$ python3 -q
>>> import numpy as np
>>> import numpy.linalg as la
>>> np.set_printoptions(precision=1, suppress=True, linewidth=120, sign=" ")
>>> A2 = np.array([[-1, 1, 2, 3], [-1, -1, 3, 0], [-1, -3, 0, 0], [1, 0, 0, 2]])
>>> arr = A2 + A2.T
>>> arr
array([[-2,  0,  1,  4],
       [ 0, -2,  0,  0],
       [ 1,  0,  0,  0],
       [ 4,  0,  0,  4]])
>>> # splits into 2 blocks
>>> rng = np.random.default_rng(3967)
>>> labels = rng.permutation(4)
>>> labels
array([ 1,  2,  3,  0])
>>> A2 = arr[labels][:, labels]
>>> np.trace(A2)
np.int64(0)
>>> np.diag(A2)
array([-2,  0,  4, -2])
>>> np.sort(np.abs(la.eigvals(A2)))
array([ 0.2,  2. ,  4.2,  6. ])
>>> np.allclose(A2, arr)
False
>>> O, evecs = la.qr(arr[:, :3])[0], la.qr(arr[:, 3:])[0]
>>> sv = la.svd(O.T @ evecs, compute_uv=False)
>>> (sv > 0.9).sum()
np.int64(1)
>>> round(la.norm(O @ O.T - evecs @ evecs.T, 2), 1)
np.float64(1.0)
>>> F = np.loadtxt("a.csv", delimiter=",")
>>> F
array([[-0.1,  0.3, -0.3],
       [ 0.5, -0.9,  0.9],
       [ 0.2, -0.4,  0.4],
       [-0.3,  0.7, -0.7],
       [ 0.6, -0.9,  0.9],
       [-0.2,  0.4, -0.4],
       [-0.4,  0.8, -0.8],
       [ 0.5, -0.9,  0.9],
       [ 0. , -0.1,  0.1],
       [-0.1,  0.3, -0.3],
       [ 0.7, -1. ,  1. ],
       [ 0.6, -0.9,  0.9],
       [-0.3,  0.7, -0.7],
       [ 0.4, -0.7,  0.7],
       [ 0.2, -0.4,  0.4],
       [ 0.2, -0.5,  0.5],
       [-0.8,  1. , -1. ],
       [-0.2,  0.4, -0.4],
       [-0.3,  0.7, -0.7],
       [ 0.4, -0.8,  0.8],
       [-0.6,  0.9, -0.9],
       [-0.1,  0.3, -0.3]])
>>> cen = F - F.mean(axis=0)
>>> evecs = la.svd(cen)[2][:2]
>>> A2 = cen - cen @ evecs.T @ evecs
>>> print((cen @ evecs.T).std(axis=0))
[ 1.1  0.1]
>>> la.norm(A2, axis=1).round(6).argmax()
np.int64(0)
>>> np.diag(evecs.T @ evecs)
array([ 1. ,  0.5,  0.5])
>>> U, sv, vt = la.svd(F)
>>> print(np.argmax(sv[:-1] / (sv[1:] + 1e-6)) + 1)
2
>>> A2 = U[:, :2] @ np.diag(sv[:2]) @ vt[:2]
>>> la.matrix_rank(A2)
np.int64(2)
>>> la.matrix_rank(F, rtol=0.05)
np.int64(2)
>>> A2.round(1) + 0
array([[-0.1,  0.3, -0.3],
       [ 0.5, -0.9,  0.9],
       [ 0.2, -0.4,  0.4],
       [-0.3,  0.7, -0.7],
       [ 0.6, -0.9,  0.9],
       [-0.2,  0.4, -0.4],
       [-0.4,  0.8, -0.8],
       [ 0.5, -0.9,  0.9],
       [ 0. , -0.1,  0.1],
       [-0.1,  0.3, -0.3],
       [ 0.7, -1. ,  1. ],
       [ 0.6, -0.9,  0.9],
       [-0.3,  0.7, -0.7],
       [ 0.4, -0.7,  0.7],
       [ 0.2, -0.4,  0.4],
       [ 0.2, -0.5,  0.5],
       [-0.8,  1. , -1. ],
       [-0.2,  0.4, -0.4],
       [-0.3,  0.7, -0.7],
       [ 0.4, -0.8,  0.8],
       [-0.6,  0.9, -0.9],
       [-0.1,  0.3, -0.3]])
>>> X = np.load("m.npy")
>>> print(X)
[[ 0  1  0  0]
 [ 1  0  0  0]
 [ 0  0  0  1]
 [ 0  0  1  0]]
>>> vals, evecs = la.eigh(X)
>>> la.eigvalsh(X + 2 * np.eye(4))
array([ 1.,  1.,  3.,  3.])
>>> np.round(evecs.T @ X @ evecs, 1) + 0
array([[-1.,  0.,  0.,  0.],
       [ 0., -1.,  0.,  0.],
       [ 0.,  0.,  1.,  0.],
       [ 0.,  0.,  0.,  1.]])
>>> vals
array([-1., -1.,  1.,  1.])
>>> vals.sum(), np.trace(X)
(np.float64(0.0), np.int64(0))
>>> la.svd(X, compute_uv=False)
array([ 1.,  1.,  1.,  1.])
>>> print(np.round(evecs @ np.diag(vals) @ evecs.T, 1) + 0)
[[ 0.  1.  0.  0.]
 [ 1.  0.  0.  0.]
 [ 0.  0.  0.  1.]
 [ 0.  0.  1.  0.]]
>>> X.reshape(-1, 2)
array([[ 0,  1],
       [ 0,  0],
       [ 1,  0],
       [ 0,  0],
       [ 0,  0],
       [ 0,  1],
       [ 0,  0],
       [ 1,  0]])
>>> X.reshape(4, 5)
Traceback (most recent call last):
  File "<python-input-43>", line 1, in <module>
    X.reshape(4, 5)
    ~~~~~~~~~^^^^^^
ValueError: cannot reshape array of size 16 into shape (4,5)
>>> T = X.reshape(4, 2, -1)
>>> T[:, 0]
array([[ 0,  1],
       [ 1,  0],
       [ 0,  0],
       [ 0,  0]])
>>> T.shape
(4, 2, 2)
>>> vals, evecs = la.eig(X)
>>> vals
array([ 1., -1.,  1., -1.])
>>> np.prod(vals)
np.float64(1.0)
>>> np.sort(la.eigvals(X.T))
array([-1., -1.,  1.,  1.])
>>> X @ evecs[:, 0] - vals[0] * evecs[:, 0]
array([ 0.,  0.,  0.,  0.])
>>> np.sort(la.eigvals(la.inv(X)))
array([-1., -1.,  1.,  1.])
>>> x = np.array([-2, 1, -2, -2])
>>> la.inv(X)
array([[ 0.,  1.,  0.,  0.],
       [ 1.,  0.,  0.,  0.],
       [ 0.,  0.,  0.,  1.],
       [ 0.,  0.,  1.,  0.]])
>>> print(4 - la.matrix_rank(X - np.eye(4), tol=1e-8))
2
>>> np.abs(la.eigvals(X))
array([ 1.,  1.,  1.,  1.])
>>> round(la.norm(x), 1), np.round(la.norm(X @ x), 1)
(np.float64(3.6), np.float64(3.6))
>>> np.sort(np.abs(np.degrees(np.angle(la.eigvals(X)))))
array([   0.,    0.,  180.,  180.])
>>> mat = np.loadtxt("run5.csv", delimiter=",")
>>> mat.round(1) + 0
array([[-2. ,  2. ,  0. ],
       [-3.3,  3.3,  0. ],
       [ 1.3, -1.3,  0. ],
       [ 0. ,  0. ,  0. ],
       [-0.3,  0.3,  0. ],
       [ 0. ,  0. ,  0. ],
       [-3.1,  3.1,  0. ],
       [ 2.5, -2.5,  0. ],
       [ 0.7, -0.7,  0. ],
       [-4.4,  4.4,  0. ],
       [ 1.4, -1.4,  0. ],
       [-2.5,  2.5,  0. ],
       [-0.7,  0.7,  0. ],
       [-0.2,  0.2,  0. ],
       [-2.1,  2.1,  0. ],
       [-1.2,  1.2,  0. ],
       [-2.3,  2.3,  0. ],
       [-0.1,  0.1,  0. ],
       [ 0.8, -0.8,  0. ],
       [-1.4,  1.4,  0. ],
       [ 3.6, -3.6,  0. ],
       [-0.2,  0.2,  0. ],
       [ 0.8, -0.8,  0. ],
       [ 2.7, -2.7,  0. ],
       [-4. ,  4. ,  0. ],
       [-1.4,  1.4,  0. ]])
>>> # rows and columns are dependent
>>> W = np.array([[1, 2, 3], [0, -3, -3], [-3, -3, -2]])
>>> beta = np.array([2, 0, 1])
>>> act = np.maximum(mat @ W + beta, 0)
>>> la.matrix_rank(act)
np.int64(3)
>>> Z = np.array([[-2, 1, 2], [3, -2, -3], [3, 0, 2]])
>>> (act @ Z).round(6).argmax(axis=1)
array([ 0,  0,  0,  2,  2,  2,  0,  0,  0,  0,  0,  0,  2,  2,  0,  2,  0,  2,  0,  2,  0,  2,  0,  0,  0,  2])
>>> W @ Z
array([[ 13,  -3,   2],
       [-18,   6,   3],
       [ -9,   3,  -1]])
>>> A2 = np.array([[9, -1], [-3, 4], [-8, 0]])
>>> np.round(np.einsum("ij,ij->i", mat, mat), 1) + 0
array([  8.3,  21.7,   3.6,   0. ,   0.2,   0. ,  18.9,  12.6,   0.9,  39.2,   3.8,  12.3,   0.9,   0.1,   9.1,   2.7,
        10.6,   0. ,   1.2,   4. ,  26.2,   0.1,   1.2,  14.5,  31.6,   4. ])
>>> la.matrix_rank(mat @ A2)
np.int64(1)
>>> la.matrix_rank(np.vstack([mat, A2.T]))
np.int64(3)
>>> np.vstack([mat, A2.T]).shape
(28, 3)
>>> data = np.load("block13.npy")
>>> data
array([[ 0.7,  0.4,  8. ],
       [ 0.3,  0. , -6. ],
       [-1.3,  0. , 20. ]])
>>> # column 2 dominates
>>> G = data.T @ data
>>> (data @ data.T).shape
(3, 3)
>>> print(np.round(la.svd(data, compute_uv=False) ** 2, 1) + 0)
[ 501.     1.4    0. ]
>>> np.allclose(G, G.T)
True
>>> vals, evecs = la.eig(data)
>>> round(float(np.prod(vals)), 1)
0.7
>>> vals.round(1) + 0
array([ 19.5,   1.2,   0. ])
>>> np.round(np.sort(la.eigvals(data.T)), 1) + 0
array([  0. ,   1.2,  19.5])
>>> np.round(np.sort(la.eigvals(data @ data)), 1) + 0
array([   0. ,    1.5,  378.5])
>>> labels = rng.permutation(3)
>>> labels
array([ 2,  0,  1])
>>> A2 = data[labels][:, labels]
>>> print(np.round(np.sort(np.abs(la.eigvals(A2))), 1) + 0)
[  0.    1.2  19.5]
>>> A2
array([[20. , -1.3,  0. ],
       [ 8. ,  0.7,  0.4],
       [-6. ,  0.3,  0. ]])
>>> np.diag(A2)
array([ 20. ,   0.7,   0. ])
>>> np.trace(A2)
np.float64(20.7)
>>> np.allclose(A2, data)
False
>>> A2 = la.inv(data)
>>> la.inv(A2)
array([[ 0.7,  0.4,  8. ],
       [ 0.3, -0. , -6. ],
       [-1.3,  0. , 20. ]])
>>> np.round(data @ A2, 1) + 0
array([[ 1.,  0.,  0.],
       [ 0.,  1.,  0.],
       [ 0.,  0.,  1.]])
>>> M = np.load("data.npy")
>>> M.round(1) + 0
array([[-0.2,  0.1],
       [-0.4, -0.9],
       [-0.2,  0. ],
       [ 0.9, -0.4]])
>>> # keeps lengths
>>> A2 = np.c_[M[:, :1] @ np.array([[-1]]), np.array([5, 2, 0, 5])]
>>> A2
array([[ 0.2,  5. ],
       [ 0.4,  2. ],
       [ 0.2,  0. ],
       [-0.9,  5. ]])
>>> print(np.round(la.lstsq(M, A2[:, 0])[0], 1) + 0)
[-1.  0.]
>>> np.round(la.norm(A2 - M @ la.lstsq(M, A2)[0], axis=0), 1) + 0
array([ 0. ,  6.1])
>>> la.norm(la.qr(M)[0].T @ A2, axis=0) ** 2 / ((A2 ** 2).sum(axis=0) + 1e-12)
array([ 1. ,  0.3])
>>> proj = M @ la.solve(M.T @ M, M.T)
>>> np.round((np.eye(4) - proj) @ M, 1) + 0
array([[ 0.,  0.],
       [ 0.,  0.],
       [ 0.,  0.],
       [ 0.,  0.]])
>>> np.round(la.eigvalsh(proj), 1) + 0
array([ 0.,  0.,  1.,  1.])
>>> proj.round(1) + 0
array([[ 0.1,  0. ,  0. , -0.2],
       [ 0. ,  1. ,  0.1,  0. ],
       [ 0. ,  0.1,  0. , -0.1],
       [-0.2,  0. , -0.1,  0.9]])
>>> np.allclose(proj @ proj, proj)
True
>>> np.trace(proj)
np.float64(2.0)
>>> np.round(M.T @ M, 1) + 0
array([[ 1.,  0.],
       [ 0.,  1.]])
>>> la.svd(M, compute_uv=False)
array([ 1.,  1.])
>>> la.norm(M, axis=0)
array([ 1.,  1.])
>>> rank = la.matrix_rank(mat)
>>> rank
np.int64(1)
>>> N = la.svd(mat)[2][rank:].T
>>> N.shape
(3, 2)
>>> [int(la.matrix_rank(mat[:, :j + 1])) for j in range(3)]
[1, 1, 1]
>>> [int(la.matrix_rank(mat[:i])) for i in range(1, len(mat) + 1)]
[1, 1, 1, 1, 1, 1, 1, 1, 1, 1, 1, 1, 1, 1, 1, 1, 1, 1, 1, 1, 1, 1, 1, 1, 1, 1]
>>> la.matrix_rank(mat.T @ mat), la.matrix_rank(mat @ mat.T)
(np.int64(1), np.int64(1))
>>> print([int(la.matrix_rank(np.delete(mat, i, axis=0))) for i in range(26)])
[1, 1, 1, 1, 1, 1, 1, 1, 1, 1, 1, 1, 1, 1, 1, 1, 1, 1, 1, 1, 1, 1, 1, 1, 1, 1]
>>> np.sort(la.eigvals(arr).real)
array([-4.2, -2. ,  0.2,  6. ])
>>> J = np.load("case9.npy")
>>> J
array([[ 0.3, -0.7, -0.7, -0.1],
       [-0.7,  0.3, -0.7, -0.1],
       [-0.7, -0.7,  0.3, -0.1],
       [-0.1, -0.1, -0.1,  1. ]])
>>> # equal to its transpose
>>> vals, evecs = la.eigh(J)
>>> x = np.array([0, 2, 3, 0])
>>> la.eigvalsh(J[1:, 1:])
array([-0.3,  1. ,  1. ])
>>> np.round(x @ J @ x / (x @ x), 1), vals[0], vals[-1]
(np.float64(-0.3), np.float64(-1.0), np.float64(1.0))
>>> evecs * np.maximum(vals, 0) @ evecs.T
array([[ 0.7, -0.3, -0.3, -0.1],
       [-0.3,  0.7, -0.3, -0.1],
       [-0.3, -0.3,  0.7, -0.1],
       [-0.1, -0.1, -0.1,  1. ]])
>>> labels = rng.permutation(4)
>>> labels
array([ 1,  0,  2,  3])
>>> A2 = J[labels][:, labels]
>>> print(np.sort(np.abs(la.eigvals(A2))))
[ 1.  1.  1.  1.]
>>> la.pinv(J)
array([[ 0.3, -0.7, -0.7, -0.1],
       [-0.7,  0.3, -0.7, -0.1],
       [-0.7, -0.7,  0.3, -0.1],
       [-0.1, -0.1, -0.1,  1. ]])
>>> np.round(J @ J.T, 1) + 0
array([[ 1.,  0.,  0.,  0.],
       [ 0.,  1.,  0.,  0.],
       [ 0.,  0.,  1.,  0.],
       [ 0.,  0.,  0.,  1.]])
>>> r0, v = J[2], J[0]
>>> round(float(r0 @ r0), 1)
1.0
>>> p = (r0 @ v) / (r0 @ r0) * r0
>>> print(p.round(1) + 0)
[ 0.  0.  0.  0.]
>>> print(np.round(np.outer(r0, v), 1) + 0)
[[-0.2  0.4  0.4  0.1]
 [-0.2  0.4  0.4  0.1]
 [ 0.1 -0.2 -0.2  0. ]
 [ 0.   0.1  0.1  0. ]]
>>> round(la.norm(r0 + v) ** 2 + la.norm(r0 - v) ** 2, 1)
np.float64(4.0)
>>> la.matrix_rank(np.outer(r0, v))
np.int64(1)
>>> round(float((v - p) @ r0), 1)
-0.0
>>> m1 = np.loadtxt("sample3.csv", delimiter=",")
>>> m1
array([[ 1. ,  0.6, -0.1],
       [ 1. ,  0.9, -0.2],
       [-9.5,  0.6, -0.8]])
>>> r0, v = m1[2], m1[1]
>>> round(float(r0 @ r0), 1)
91.2
>>> p = (r0 @ v) / (r0 @ r0) * r0
>>> np.outer(r0, v)
array([[-9.5, -8.6,  1.9],
       [ 0.6,  0.5, -0.1],
       [-0.8, -0.7,  0.2]])
>>> round((v - p) @ r0, 1)
np.float64(0.0)
